$ python3 -q
>>> import numpy as np
>>> np.set_printoptions(precision=2, suppress=True, linewidth=100, legacy="1.25")
>>> m1 = np.loadtxt("mat.csv", delimiter=",")
>>> print(m1)
[[2. 1. 0. 2.]
 [2. 2. 1. 0.]
 [2. 1. 0. 2.]]
>>> # rows 0 and 2 are equal
>>> w1 = np.array([[3, 1, 2, 1, 1], [0, 3, 1, 0, 2], [3, 3, 2, 0, 0], [3, 3, 3, 2, 3]])
>>> c = np.array([9, 3, 4, 8, 1])
>>> act = np.maximum(m1 @ w1 + c, 0)
>>> np.linalg.matrix_rank(act)
2
>>> act
array([[21., 14., 15., 14., 11.],
       [18., 14., 12., 10.,  7.],
       [21., 14., 15., 14., 11.]])
>>> (act > 0).mean(axis=0)
array([1., 1., 1., 1., 1.])
>>> cent = np.array([[3, 0], [6, 4], [3, 3], [8, 5], [9, 1]])
>>> w1 @ cent
array([[38, 16],
       [39, 17],
       [33, 18],
       [79, 34]])
>>> (act @ cent).round(6).argmax(axis=1)
array([0, 0, 0])
>>> Y = np.array([[-3, 2, 1], [-2, 3, 3]])
>>> cent = np.kron(Y, act)
>>> np.linalg.matrix_rank(cent)
4
>>> cent
array([[-63., -42., -45., -42., -33.,  42.,  28.,  30.,  28.,  22.,  21.,  14.,  15.,  14.,  11.],
       [-54., -42., -36., -30., -21.,  36.,  28.,  24.,  20.,  14.,  18.,  14.,  12.,  10.,   7.],
       [-63., -42., -45., -42., -33.,  42.,  28.,  30.,  28.,  22.,  21.,  14.,  15.,  14.,  11.],
       [-42., -28., -30., -28., -22.,  63.,  42.,  45.,  42.,  33.,  63.,  42.,  45.,  42.,  33.],
       [-36., -28., -24., -20., -14.,  54.,  42.,  36.,  30.,  21.,  54.,  42.,  36.,  30.,  21.],
       [-42., -28., -30., -28., -22.,  63.,  42.,  45.,  42.,  33.,  63.,  42.,  45.,  42.,  33.]])
>>> Y = m1[0, 0] * m1[1:] - np.outer(m1[1:, 0], m1[0])
>>> Y
array([[ 0.,  2.,  2., -4.],
       [ 0.,  0.,  0.,  0.]])
>>> print(np.flatnonzero(~Y.round(6).any(axis=1)))
[1]
>>> np.linalg.matrix_rank(Y), np.linalg.matrix_rank(m1)
(1, 2)
>>> J = np.loadtxt("arr.csv", delimiter=",")
>>> J
array([[ 3.,  3.,  0.,  1.],
       [-3.,  2., -2.,  3.],
       [-3.,  2.,  0.,  2.],
       [ 0.,  0.,  0., -2.]])
>>> t3 = np.stack([J, 5 * J, J[::-1]])
>>> np.linalg.matrix_rank(t3)
array([4, 4, 4])
>>> np.linalg.matrix_rank(t3.reshape(3, -1))
2
>>> print((t3 @ J.T).shape)
(3, 4, 4)
>>> t3.shape
(3, 4, 4)
>>> np.linalg.det(t3)
array([   -60., -37500.,    -60.])
>>> print(t3.sum(axis=0))
[[ 18.  18.   0.   4.]
 [-21.  14. -12.  20.]
 [-21.  14.  -2.  15.]
 [  3.   3.   0. -11.]]
>>> u = np.array([-3, -1, 2, -1])
>>> Y = J + np.outer(u, np.eye(4)[0])
>>> np.linalg.matrix_rank(Y - J)
1
>>> round(np.linalg.det(Y) / np.linalg.det(J), 2), np.round(1 + np.linalg.solve(J, u)[0], 2)
(0.33, 0.33)
>>> P = np.triu(np.array([[-1, 2, 2, -1], [2, 0, -1, -2], [-2, -1, 2, 2], [0, -2, -2, -1]]), 1) + np.eye(4)
>>> Y = P @ J @ np.linalg.inv(P)
>>> np.round(np.linalg.det(Y), 2)
-60.0
>>> print(np.linalg.matrix_rank(Y))
4
>>> Y = J[0, 0] * J[1:] - np.outer(J[1:, 0], J[0])
>>> print(Y)
[[ 0. 15. -6. 12.]
 [ 0. 15.  0.  9.]
 [ 0.  0.  0. -6.]]
>>> J[:, 0] / J[0, 0]
array([ 1., -1., -1.,  0.])
>>> np.flatnonzero(~Y.round(6).any(axis=1))
array([], dtype=int64)
>>> np.linalg.matrix_rank(Y), np.linalg.matrix_rank(J)
(3, 4)
>>> left, s, Vh = np.linalg.svd(Y, full_matrices=False)
>>> np.abs(Vh[0])
array([0.  , 0.79, 0.17, 0.59])
>>> round(float(np.sqrt((s ** 2).sum())), 2), round(np.linalg.norm(Y), 2)
(27.33, 27.33)
>>> np.round(left.T @ left, 2) + 0
array([[1., 0., 0.],
       [0., 1., 0.],
       [0., 0., 1.]])
>>> np.round(Vh @ Vh.T, 2) + 0
array([[1., 0., 0.],
       [0., 1., 0.],
       [0., 0., 1.]])
>>> print(s)
[26.54  5.29  3.85]
>>> W0 = np.loadtxt("case10.csv", delimiter=",")
>>> W0
array([[-0.41,  0.29,  0.87],
       [-0.41, -0.91,  0.11],
       [ 0.82, -0.31,  0.49]])
>>> W0 @ W0
array([[ 0.75, -0.65,  0.1 ],
       [ 0.63,  0.67, -0.4 ],
       [ 0.19,  0.37,  0.91]])
>>> np.sort(np.abs(np.linalg.eigvals(W0)))
array([1., 1., 1.])
>>> (W0 - W0.T) / 2
array([[ 0.  ,  0.35,  0.02],
       [-0.35,  0.  ,  0.21],
       [-0.02, -0.21,  0.  ]])
>>> np.allclose(W0, W0.T)
False
>>> np.linalg.matrix_power(W0, 4)
array([[ 0.18, -0.88,  0.43],
       [ 0.82, -0.11, -0.57],
       [ 0.55,  0.45,  0.7 ]])
>>> u = np.array([0, 0])
>>> np.polyval(u, W0[0])
array([0., 0., 0.])
>>> print(np.array([np.convolve(row, u, "same") for row in W0]))
[[0. 0. 0.]
 [0. 0. 0.]
 [0. 0. 0.]]
>>> Y = W0 / np.sqrt((W0 ** 2).mean(axis=1, keepdims=True))
>>> Y[0]
array([-0.71,  0.51,  1.5 ])
>>> K = np.load("a.npy")
>>> K
array([[  4.42,  -0.21,   5.2 ],
       [  6.2 ,   0.39,  17.86],
       [  9.61,   0.45,   9.71],
       [ -2.01,   0.45,  30.37],
       [ -3.55,  -0.82,  -0.04],
       [  0.71,  -0.25, -23.6 ],
       [  8.17,   0.71, -24.59],
       [ -2.6 ,   0.97, -25.93],
       [  3.82,   0.38,  -0.61],
       [  1.07,  -0.14, -23.65],
       [  2.79,  -0.45,   4.63],
       [ -2.89,  -0.15,  -0.07],
       [  5.63,  -0.85,  16.92],
       [ -1.5 ,  -0.92, -11.76],
       [  0.6 ,  -0.26,   7.21],
       [  7.52,  -0.56,  -0.22],
       [  4.6 ,  -0.8 , -14.62],
       [  0.96,   0.28,  19.64],
       [  7.31,   1.2 , -13.58],
       [  3.47,   0.02,  10.21],
       [  0.65,   0.7 ,   6.5 ],
       [  6.08,   1.19, -10.27],
       [ -1.88,  -0.49,  -3.69],
       [ -3.35,   0.28,   0.21],
       [  4.63,   0.02,  22.43],
       [ -1.86,   0.58,  13.  ],
       [ -0.56,  -1.57,   6.55]])
>>> # column 2 is much longer than the rest
>>> z = K[:, 2] > np.median(K[:, 2])
>>> u = K[z].mean(axis=0) - K[~z].mean(axis=0)
>>> ((K - K.mean(axis=0)) @ u > 0).astype(int)
array([1, 1, 1, 1, 0, 0, 0, 0, 0, 0, 1, 0, 1, 0, 1, 0, 0, 1, 0, 1, 1, 0, 0, 0, 1, 1, 1])
>>> (((K - K.mean(axis=0)) @ u > 0) == z).mean()
1.0
>>> np.argsort(-np.abs(u).round(6), kind="stable")
array([2, 0, 1])
>>> z.astype(int)
array([1, 1, 1, 1, 0, 0, 0, 0, 0, 0, 1, 0, 1, 0, 1, 0, 0, 1, 0, 1, 1, 0, 0, 0, 1, 1, 1])
